$ ipython --no-banner

In [1]: import numpy as np

In [2]: np.set_printoptions(precision=3, suppress=True, linewidth=160, sign=" ")

In [3]: J = np.loadtxt("layer11.csv", delimiter=",")

In [4]: J
Out[4]: 
array([[ 1., -2.,  4., -8.],
       [ 1., -1.,  1., -1.],
       [ 1.,  0.,  0.,  0.]])

In [5]: Y = J[0, 0] * J[1:] - np.outer(J[1:, 0], J[0])

In [6]: Y
Out[6]: 
array([[ 0.,  1., -3.,  7.],
       [ 0.,  2., -4.,  8.]])

In [7]: np.flatnonzero(~Y.round(6).any(axis=1))
Out[7]: array([], dtype=int64)

In [8]: t3 = np.stack([Y, -1 * Y, Y[::-1]])

In [9]: np.einsum("bij,cij->bc", t3, t3)
Out[9]: 
array([[ 143., -143.,  140.],
       [-143.,  143., -140.],
       [ 140., -140.,  143.]])

In [10]: np.linalg.norm(t3, axis=(1, 2))
Out[10]: array([ 11.958,  11.958,  11.958])

In [11]: np.linalg.matrix_rank(t3.reshape(3, -1))
Out[11]: np.int64(2)

In [12]: w1 = np.array([[4, 2, 1], [-8, 3, -3], [6, 9, 0], [0, -6, 5]])

In [13]: b = np.array([-1, -1, -4])

In [14]: H = np.maximum(J @ w1 + b, 0)

In [15]: H
Out[15]: 
array([[ 43.,  79.,   0.],
       [ 17.,  13.,   0.],
       [  3.,   1.,   0.]])

In [16]: C = np.array([[3, -2], [3, 2], [-1, -2]])

In [17]: H @ C
Out[17]: 
array([[366.,  72.],
       [ 90.,  -8.],
       [ 12.,  -4.]])

In [18]: (H @ C).round(6).argmax(axis=1)
Out[18]: array([ 0,  0,  0])

In [19]: np.count_nonzero(J)
Out[19]: np.int64(9)

In [20]: J.sum(axis=1)
Out[20]: array([-5.,  0.,  1.])

In [21]: np.abs(J).max()
Out[21]: np.float64(8.0)

In [22]: J.shape
Out[22]: (3, 4)

In [23]: round(float(np.linalg.norm(J)), 3)
Out[23]: 9.487

In [24]: np.linalg.matrix_rank(J)
Out[24]: np.int64(3)

In [25]: J.mean(axis=0)
Out[25]: array([ 1.   , -1.   ,  1.667, -3.   ])

In [26]: np.unravel_index(np.abs(J).argmax(), J.shape)
Out[26]: (np.int64(0), np.int64(3))

In [27]: q, _ = np.linalg.qr(np.array([[0.0, -2.8, 0.5], [-0.7, -1.5, -0.2], [2.8, 0.6, 1.2]]))

In [28]: w = np.array([-1, 2, -1])

In [29]: W0 = q @ np.diag(w) @ q.T

In [30]: W0
Out[30]: 
array([[ 1.461,  1.117,  0.279],
       [ 1.117, -0.493,  0.127],
       [ 0.279,  0.127, -0.968]])

In [31]: w, vecs = np.linalg.eigh(W0)

In [32]: vec = np.array([-1, -3, 2])

In [33]: vecs * np.maximum(w, 0) @ vecs.T
Out[33]: 
array([[ 1.641,  0.745,  0.186],
       [ 0.745,  0.338,  0.084],
       [ 0.186,  0.084,  0.021]])

In [34]: (np.sign(vecs[:, -1].round(6)) == np.sign(vecs[0, -1].round(6))).astype(int)
Out[34]: array([ 1,  1,  1])

In [35]: np.linalg.eigvalsh(W0[1:, 1:])
Out[35]: array([-1.   , -0.461])

In [36]: np.round(vec @ W0 @ vec, 3)
Out[36]: np.float64(-2.786)

In [37]: [round(float(np.linalg.det(W0[:i, :i])), 2) + 0 for i in range(1, 4)]
Out[37]: [1.46, -1.97, 2.0]

In [38]: round(np.linalg.eigvalsh(W0).min(), 3)
Out[38]: np.float64(-1.0)

In [39]: np.all(np.linalg.eigvalsh(W0) > 0)
Out[39]: np.False_

In [40]: m1 = np.load("m.npy")

In [41]: m1
Out[41]: 
array([[ 1, -2,  0,  0,  0,  0],
       [ 3,  8,  0,  0,  0,  0],
       [-8, -7,  0,  0,  0,  0],
       [ 0,  0,  1, -2,  0,  0],
       [ 0,  0,  3,  8,  0,  0],
       [ 0,  0, -8, -7,  0,  0],
       [ 0,  0,  0,  0,  1, -2],
       [ 0,  0,  0,  0,  3,  8],
       [ 0,  0,  0,  0, -8, -7]])

In [42]: np.linalg.matrix_rank(m1)
Out[42]: np.int64(6)

In [43]: np.linalg.svd(m1, compute_uv=False)
Out[43]: array([ 13.282,  13.282,  13.282,   3.82 ,   3.82 ,   3.82 ])

In [44]: m1.shape
Out[44]: (9, 6)

In [45]: m1 - m1[0]
Out[45]: 
array([[ 0,  0,  0,  0,  0,  0],
       [ 2, 10,  0,  0,  0,  0],
       [-9, -5,  0,  0,  0,  0],
       [-1,  2,  1, -2,  0,  0],
       [-1,  2,  3,  8,  0,  0],
       [-1,  2, -8, -7,  0,  0],
       [-1,  2,  0,  0,  1, -2],
       [-1,  2,  0,  0,  3,  8],
       [-1,  2,  0,  0, -8, -7]])

In [46]: m1.sum(axis=0)
Out[46]: array([-4, -1, -4, -1, -4, -1])

In [47]: np.count_nonzero(m1)
Out[47]: np.int64(18)

In [48]: np.unravel_index(np.abs(m1).argmax(), m1.shape)
Out[48]: (np.int64(1), np.int64(1))

In [49]: round(float(np.linalg.norm(m1)), 3)
Out[49]: 23.937

In [50]: vec = np.array([-1, 3, 1, -3, -1, 2])

In [51]: np.sign((m1 @ vec).round(6))
Out[51]: array([-1,  1, -1,  1, -1,  1, -1,  1, -1])

In [52]: np.linalg.norm(m1 @ vec) <= np.linalg.norm(m1, 2) * np.linalg.norm(vec) + 1e-9
Out[52]: np.True_

In [53]: m1 @ np.eye(6)[4]
Out[53]: array([ 0.,  0.,  0.,  0.,  0.,  0.,  1.,  3., -8.])

In [54]: (m1 @ vec).argmax()
Out[54]: np.int64(1)

In [55]: m1 @ (2 * vec)
Out[55]: array([-14,  42, -26,  14, -42,  26, -10,  26, -12])

In [56]: t3 = np.stack([m1, -1 * m1, m1[::-1]])

In [57]: np.linalg.matrix_rank(t3)
Out[57]: array([ 6,  6,  6])

In [58]: np.einsum("bij,cij->bc", t3, t3)
Out[58]: 
array([[ 573, -573,   85],
       [-573,  573,  -85],
       [  85,  -85,  573]])

In [59]: Y = m1[0, 0] * m1[1:] - np.outer(m1[1:, 0], m1[0])

In [60]: Y
Out[60]: 
array([[  0,  14,   0,   0,   0,   0],
       [  0, -23,   0,   0,   0,   0],
       [  0,   0,   1,  -2,   0,   0],
       [  0,   0,   3,   8,   0,   0],
       [  0,   0,  -8,  -7,   0,   0],
       [  0,   0,   0,   0,   1,  -2],
       [  0,   0,   0,   0,   3,   8],
       [  0,   0,   0,   0,  -8,  -7]])

In [61]: m1[:, 0] / m1[0, 0]
Out[61]: array([ 1.,  3., -8.,  0.,  0.,  0.,  0.,  0.,  0.])

In [62]: F = np.load("test17.npy")

In [63]: F
Out[63]: 
array([[  9.546, -11.212,  12.708],
       [  6.641,  -9.213,   9.072],
       [  6.617,  -9.196,   9.041],
       [  5.929,  -8.689,   8.149],
       [  4.498,  -7.571,   6.239],
       [  4.238,  -7.357,   5.883],
       [  0.515,  -3.144,   0.105],
       [  0.112,  -1.295,  -0.756],
       [  0.111,  -1.208,  -0.744],
       [  0.111,  -1.04 ,  -0.705],
       [  0.103,  -0.593,  -0.494],
       [  0.086,  -0.391,  -0.351],
       [ -0.234,   0.462,   0.499],
       [ -1.53 ,   1.567,   1.696],
       [ -2.804,   2.255,   2.267],
       [ -2.919,   2.311,   2.306],
       [ -3.172,   2.43 ,   2.386],
       [ -6.499,   3.811,   2.964],
       [ -6.623,   3.858,   2.974],
       [-11.331,   5.544,   2.995],
       [-12.329,   5.884,   2.934],
       [-22.077,   9.057,   1.637],
       [-27.934,  10.895,   0.457],
       [-31.393,  11.968,  -0.335],
       [-34.501,  12.927,  -1.095]])

In [64]: Y = np.array([[3, 5], [1, 5], [4, 1]])

In [65]: np.linalg.matrix_rank(np.vstack([F, Y.T]))
Out[65]: np.int64(3)

In [66]: np.vstack([F, Y.T]).shape
Out[66]: (27, 3)
